>>> import numpy as np
>>> np.set_printoptions(precision=1, suppress=True, linewidth=120, sign=" ")
>>> B = np.array([[2, 0, 2, 3, 2, 3], [2, 0, 0, 0, 0, 0], [2, 0, 0, 0, 0, 1]])
>>> M = B.T @ B
>>> M
array([[ 12,   0,   4,   6,   4,   8],
       [  0,   0,   0,   0,   0,   0],
       [  4,   0,   4,   6,   4,   6],
       [  6,   0,   6,   9,   6,   9],
       [  4,   0,   4,   6,   4,   6],
       [  8,   0,   6,   9,   6,  10]])
>>> evals, vecs = np.linalg.eigh(M)
>>> vec = np.array([-2, 0, 1, 1, 1, -1])
>>> np.abs(M).sum(axis=1).max(), round(np.abs(evals).max(), 1)
(np.int64(39), np.float64(32.7))
>>> np.round(vecs * np.abs(evals) @ vecs.T, 1) + 0
array([[ 12.,   0.,   4.,   6.,   4.,   8.],
       [  0.,   0.,   0.,   0.,   0.,   0.],
       [  4.,   0.,   4.,   6.,   4.,   6.],
       [  6.,   0.,   6.,   9.,   6.,   9.],
       [  4.,   0.,   4.,   6.,   4.,   6.],
       [  8.,   0.,   6.,   9.,   6.,  10.]])
>>> vec @ M @ vec
np.int64(41)
>>> np.round(np.linalg.eigvalsh(M[1:, 1:]), 1) + 0
array([  0. ,   0. ,   0. ,   0.6,  26.4])
>>> round(vec @ M @ vec / (vec @ vec), 1), round(evals[0], 1), np.round(evals[-1], 1)
(np.float64(5.1), np.float64(-0.0), np.float64(32.7))
>>> np.round(np.trace(np.linalg.pinv(M) @ M), 1)
np.float64(3.0)
>>> np.abs(np.diag(np.linalg.qr(M)[1])) > 1e-9
array([ True, False,  True, False, False,  True])
>>> np.linalg.lstsq(M[:-1].T, M[-1])[2]
np.int32(2)
>>> np.unique(M.round(6), axis=0).shape
(5, 6)
>>> np.allclose(M[:-1].T @ np.linalg.lstsq(M[:-1].T, M[-1])[0], M[-1])
False
>>> rng = np.random.default_rng(2087)
>>> J = np.eye(8, dtype=int)[rng.permutation(8)] * np.array([0, -2, 1, 0, -1, -1, -1, 1])
>>> J
array([[ 0,  0,  1,  0,  0,  0,  0,  0],
       [ 0,  0,  0,  0,  0, -1,  0,  0],
       [ 0,  0,  0,  0,  0,  0,  0,  0],
       [ 0, -2,  0,  0,  0,  0,  0,  0],
       [ 0,  0,  0,  0,  0,  0,  0,  1],
       [ 0,  0,  0,  0, -1,  0,  0,  0],
       [ 0,  0,  0,  0,  0,  0, -1,  0],
       [ 0,  0,  0,  0,  0,  0,  0,  0]])
>>> np.linalg.cond(J) > 100
np.True_
>>> [round(float(x), 1) for x in np.linalg.svd(J, compute_uv=False)[:3]]
[2.0, 1.0, 1.0]
>>> rank = np.linalg.matrix_rank(J)
>>> rank
np.int64(6)
>>> null = np.linalg.svd(J)[2][rank:].T
>>> [int(np.linalg.matrix_rank(J[:, :j + 1])) for j in range(8)]
[0, 1, 2, 2, 3, 4, 5, 6]
>>> null @ null.T
array([[ 1.,  0.,  0.,  0.,  0.,  0.,  0.,  0.],
       [ 0.,  0.,  0.,  0.,  0.,  0.,  0.,  0.],
       [ 0.,  0.,  0.,  0.,  0.,  0.,  0.,  0.],
       [ 0.,  0.,  0.,  1.,  0.,  0.,  0.,  0.],
       [ 0.,  0.,  0.,  0.,  0.,  0.,  0.,  0.],
       [ 0.,  0.,  0.,  0.,  0.,  0.,  0.,  0.],
       [ 0.,  0.,  0.,  0.,  0.,  0.,  0.,  0.],
       [ 0.,  0.,  0.,  0.,  0.,  0.,  0.,  0.]])
>>> null.shape
(8, 2)
>>> J @ null
array([[ 0.,  0.],
       [ 0.,  0.],
       [ 0.,  0.],
       [ 0.,  0.],
       [ 0.,  0.],
       [ 0.,  0.],
       [ 0.,  0.],
       [ 0.,  0.]])
>>> np.unique(J.round(6), axis=0).shape
(7, 8)
>>> J @ np.linalg.pinv(J) @ J
array([[ 0.,  0.,  1.,  0.,  0.,  0.,  0.,  0.],
       [ 0.,  0.,  0.,  0.,  0., -1.,  0.,  0.],
       [ 0.,  0.,  0.,  0.,  0.,  0.,  0.,  0.],
       [ 0., -2.,  0.,  0.,  0.,  0.,  0.,  0.],
       [ 0.,  0.,  0.,  0.,  0.,  0.,  0.,  1.],
       [ 0.,  0.,  0.,  0., -1.,  0.,  0.,  0.],
       [ 0.,  0.,  0.,  0.,  0.,  0., -1.,  0.],
       [ 0.,  0.,  0.,  0.,  0.,  0.,  0.,  0.]])
>>> np.allclose(J[:-1].T @ np.linalg.lstsq(J[:-1].T, J[-1])[0], J[-1])
True
>>> np.abs(np.diag(np.linalg.qr(J)[1])) > 1e-9
array([False,  True, False, False,  True, False,  True, False])
>>> np.linalg.lstsq(J[:-1].T, J[-1])[2]
np.int32(6)
>>> left, sv, VT = np.linalg.svd(J)
>>> vecs = VT[:(sv > 1e-8).sum()]
>>> vec = J[4] + 4 * J[6] + rng.integers(2) * np.eye(8)[3]
>>> vec
array([ 0.,  0.,  0.,  0.,  0.,  0., -4.,  1.])
>>> np.round(np.linalg.norm(vec - vecs.T @ vecs @ vec), 1)
np.float64(0.0)
>>> m1 = np.loadtxt("case14.csv", delimiter=",")
>>> m1
array([[-1.3, -0.2, -1.2,  1. , -0.4,  0.7, -0.7,  0.1, -0.4, -0.6],
       [-2.1, -0.5,  0.8,  0.9,  0.8,  0.2, -0.9,  0.6, -1.3, -0.2],
       [ 0.2,  0.2,  0.4,  0. , -0.7, -0.4,  0. ,  0.3,  1.2, -2.3],
       [ 0.6, -1.1,  1.3,  1. , -0.1,  2.1,  1.7,  0. , -1.3,  0.4],
       [-0.2, -0.8,  2.4,  0.2,  1.2,  2. ,  1.6,  0.8, -2.7, -2.8]])
>>> np.round(np.linalg.norm(m1, "nuc"), 1)
np.float64(16.1)
>>> np.linalg.norm(m1, axis=0)
array([ 2.6,  1.5,  3.1,  1.7,  1.7,  3. ,  2.6,  1. ,  3.5,  3.7])
>>> J @ J.T
array([[ 1,  0,  0,  0,  0,  0,  0,  0],
       [ 0,  1,  0,  0,  0,  0,  0,  0],
       [ 0,  0,  0,  0,  0,  0,  0,  0],
       [ 0,  0,  0,  4,  0,  0,  0,  0],
       [ 0,  0,  0,  0,  1,  0,  0,  0],
       [ 0,  0,  0,  0,  0,  1,  0,  0],
       [ 0,  0,  0,  0,  0,  0,  1,  0],
       [ 0,  0,  0,  0,  0,  0,  0,  0]])
>>> def softmax(z):
...     e = np.exp(z - z.max(axis=-1, keepdims=True))
...     return e / e.sum(axis=-1, keepdims=True)
... 
>>> np.round(softmax(10 * m1[4]), 1) + 0
array([ 0.,  0.,  1.,  0.,  0.,  0.,  0.,  0.,  0.,  0.])
>>> scores = m1 @ m1.T / np.sqrt(10)
>>> softmax(scores)[4] @ m1
array([-0.2, -0.8,  2.4,  0.2,  1.2,  2. ,  1.6,  0.8, -2.7, -2.8])
>>> np.round(softmax(scores + np.triu(np.full(scores.shape, -np.inf), 1)), 1) + 0
array([[ 1. ,  0. ,  0. ,  0. ,  0. ],
       [ 0.1,  0.9,  0. ,  0. ,  0. ],
       [ 0.1,  0. ,  0.9,  0. ,  0. ],
       [ 0. ,  0. ,  0. ,  1. ,  0. ],
       [ 0. ,  0. ,  0. ,  0. ,  1. ]])
>>> W0 = np.load("data.npy")
>>> W0
array([[-21,   7,   7,  18,  -6,  -6],
       [  0,   0, -21,   0,   0,  18],
       [ -7,  -7,  14,   6,   6, -12],
       [  6,  -2,  -2, -21,   7,   7],
       [  0,   0,   6,   0,   0, -21],
       [  2,   2,  -4,  -7,  -7,  14]])
>>> vec = np.array([6, 6, 5, 1, 7, 9])
>>> (W0 * vec).sum(axis=1)
array([-127,   57,  -74,  105, -159,   74])
>>> W0 @ vec
array([-127,   57,  -74,  105, -159,   74])
>>> (W0 @ vec).argmax()
np.int64(3)
>>> np.linalg.norm(W0 @ vec) <= np.linalg.norm(W0, 2) * np.linalg.norm(vec) + 1e-9
np.True_
>>> np.sign((W0 @ vec).round(6))
array([-1,  1, -1,  1, -1,  1])
>>> np.einsum("ij,j->i", W0, vec)
array([-127,   57,  -74,  105, -159,   74])
